% ipython --no-banner

In [1]: import numpy as np

In [2]: np.set_printoptions(precision=1, suppress=True, linewidth=200, legacy="1.25")

In [3]: rnd = lambda a: np.round(a, 1) + 0

In [4]: A = np.load("data.npy")

In [5]: A
Out[5]: 
array([[3, 0, 0],
       [0, 4, 0],
       [0, 0, 4]])

In [6]: A2 = np.array([[2, 5], [0, 9]])

In [7]: C = np.kron(A2, A)

In [8]: rnd(np.linalg.norm(C, 2)), rnd(np.linalg.norm(A2, 2) * np.linalg.norm(A, 2))
Out[8]: (41.4, 41.4)

In [9]: C.shape
Out[9]: (6, 6)

In [10]: C
Out[10]: 
array([[ 6,  0,  0, 15,  0,  0],
       [ 0,  8,  0,  0, 20,  0],
       [ 0,  0,  8,  0,  0, 20],
       [ 0,  0,  0, 27,  0,  0],
       [ 0,  0,  0,  0, 36,  0],
       [ 0,  0,  0,  0,  0, 36]])

In [11]: W0 = np.load("w.npy")

In [12]: W0
Out[12]: 
array([[1, 0, 0],
       [2, 1, 0],
       [2, 3, 3]])

In [13]: # triangular

In [14]: np.poly(A)
Out[14]: array([  1., -11.,  40., -48.])

In [15]: np.einsum("ij,ji->", A, A)
Out[15]: 41

In [16]: np.einsum("ii->", A)
Out[16]: 11

In [17]: W0 @ W0
Out[17]: 
array([[ 1,  0,  0],
       [ 4,  1,  0],
       [14, 12,  9]])

In [18]: np.allclose(W0 @ W0.T, W0.T @ W0)
Out[18]: False

In [19]: (W0 - W0.T) / 2
Out[19]: 
array([[ 0. , -1. , -1. ],
       [ 1. ,  0. , -1.5],
       [ 1. ,  1.5,  0. ]])

In [20]: (W0 + W0.T) / 2
Out[20]: 
array([[1. , 1. , 1. ],
       [1. , 1. , 1.5],
       [1. , 1.5, 3. ]])

In [21]: A2 = np.array([[0, -1], [2, -1], [0, 2]])

In [22]: np.einsum("ij->j", W0)
Out[22]: array([5, 4, 3])

In [23]: np.einsum("ik,kj->ji", W0, A2)
Out[23]: 
array([[ 0,  2,  6],
       [-1, -3,  1]])
